In [1]: import numpy as np

In [2]: from numpy import linalg as LA

In [3]: np.set_printoptions(precision=4, suppress=True, linewidth=200)

In [4]: rd = lambda a: np.round(a, 4) + 0

In [5]: m1 = np.vander(np.arange(7) - 3, 4, increasing=True)

In [6]: m1
Out[6]: 
array([[  1,  -3,   9, -27],
       [  1,  -2,   4,  -8],
       [  1,  -1,   1,  -1],
       [  1,   0,   0,   0],
       [  1,   1,   1,   1],
       [  1,   2,   4,   8],
       [  1,   3,   9,  27]])

In [7]: out = m1 / LA.norm(m1, axis=1, keepdims=True)

In [8]: C2 = out @ out.T

In [9]: print((C2 - 2 * np.eye(7)).round(6).argmax(axis=1))
[1 0 1 2 5 6 5]

In [10]: rd(C2[0])
Out[10]: array([ 1.    ,  0.981 ,  0.6984,  0.0349, -0.3492, -0.7007, -0.8   ])

In [11]: K = 4 * np.eye(10) + np.eye(10, k=1)

In [12]: K
Out[12]: 
array([[4., 1., 0., 0., 0., 0., 0., 0., 0., 0.],
       [0., 4., 1., 0., 0., 0., 0., 0., 0., 0.],
       [0., 0., 4., 1., 0., 0., 0., 0., 0., 0.],
       [0., 0., 0., 4., 1., 0., 0., 0., 0., 0.],
       [0., 0., 0., 0., 4., 1., 0., 0., 0., 0.],
       [0., 0., 0., 0., 0., 4., 1., 0., 0., 0.],
       [0., 0., 0., 0., 0., 0., 4., 1., 0., 0.],
       [0., 0., 0., 0., 0., 0., 0., 4., 1., 0.],
       [0., 0., 0., 0., 0., 0., 0., 0., 4., 1.],
       [0., 0., 0., 0., 0., 0., 0., 0., 0., 4.]])

In [13]: f = np.array([1, 1, 1])

In [14]: np.polyval(f, K[9])
Out[14]: array([ 1.,  1.,  1.,  1.,  1.,  1.,  1.,  1.,  1., 21.])

In [15]: (K - K.T) / 2
Out[15]: 
array([[ 0. ,  0.5,  0. ,  0. ,  0. ,  0. ,  0. ,  0. ,  0. ,  0. ],
       [-0.5,  0. ,  0.5,  0. ,  0. ,  0. ,  0. ,  0. ,  0. ,  0. ],
       [ 0. , -0.5,  0. ,  0.5,  0. ,  0. ,  0. ,  0. ,  0. ,  0. ],
       [ 0. ,  0. , -0.5,  0. ,  0.5,  0. ,  0. ,  0. ,  0. ,  0. ],
       [ 0. ,  0. ,  0. , -0.5,  0. ,  0.5,  0. ,  0. ,  0. ,  0. ],
       [ 0. ,  0. ,  0. ,  0. , -0.5,  0. ,  0.5,  0. ,  0. ,  0. ],
       [ 0. ,  0. ,  0. ,  0. ,  0. , -0.5,  0. ,  0.5,  0. ,  0. ],
       [ 0. ,  0. ,  0. ,  0. ,  0. ,  0. , -0.5,  0. ,  0.5,  0. ],
       [ 0. ,  0. ,  0. ,  0. ,  0. ,  0. ,  0. , -0.5,  0. ,  0.5],
       [ 0. ,  0. ,  0. ,  0. ,  0. ,  0. ,  0. ,  0. , -0.5,  0. ]])

In [16]: np.allclose(K, K.T)
Out[16]: False

In [17]: K @ K
Out[17]: 
array([[16.,  8.,  1.,  0.,  0.,  0.,  0.,  0.,  0.,  0.],
       [ 0., 16.,  8.,  1.,  0.,  0.,  0.,  0.,  0.,  0.],
       [ 0.,  0., 16.,  8.,  1.,  0.,  0.,  0.,  0.,  0.],
       [ 0.,  0.,  0., 16.,  8.,  1.,  0.,  0.,  0.,  0.],
       [ 0.,  0.,  0.,  0., 16.,  8.,  1.,  0.,  0.,  0.],
       [ 0.,  0.,  0.,  0.,  0., 16.,  8.,  1.,  0.,  0.],
       [ 0.,  0.,  0.,  0.,  0.,  0., 16.,  8.,  1.,  0.],
       [ 0.,  0.,  0.,  0.,  0.,  0.,  0., 16.,  8.,  1.],
       [ 0.,  0.,  0.,  0.,  0.,  0.,  0.,  0., 16.,  8.],
       [ 0.,  0.,  0.,  0.,  0.,  0.,  0.,  0.,  0., 16.]])

In [18]: (K + K.T) / 2
Out[18]: 
array([[4. , 0.5, 0. , 0. , 0. , 0. , 0. , 0. , 0. , 0. ],
       [0.5, 4. , 0.5, 0. , 0. , 0. , 0. , 0. , 0. , 0. ],
       [0. , 0.5, 4. , 0.5, 0. , 0. , 0. , 0. , 0. , 0. ],
       [0. , 0. , 0.5, 4. , 0.5, 0. , 0. , 0. , 0. , 0. ],
       [0. , 0. , 0. , 0.5, 4. , 0.5, 0. , 0. , 0. , 0. ],
       [0. , 0. , 0. , 0. , 0.5, 4. , 0.5, 0. , 0. , 0. ],
       [0. , 0. , 0. , 0. , 0. , 0.5, 4. , 0.5, 0. , 0. ],
       [0. , 0. , 0. , 0. , 0. , 0. , 0.5, 4. , 0.5, 0. ],
       [0. , 0. , 0. , 0. , 0. , 0. , 0. , 0.5, 4. , 0.5],
       [0. , 0. , 0. , 0. , 0. , 0. , 0. , 0. , 0.5, 4. ]])
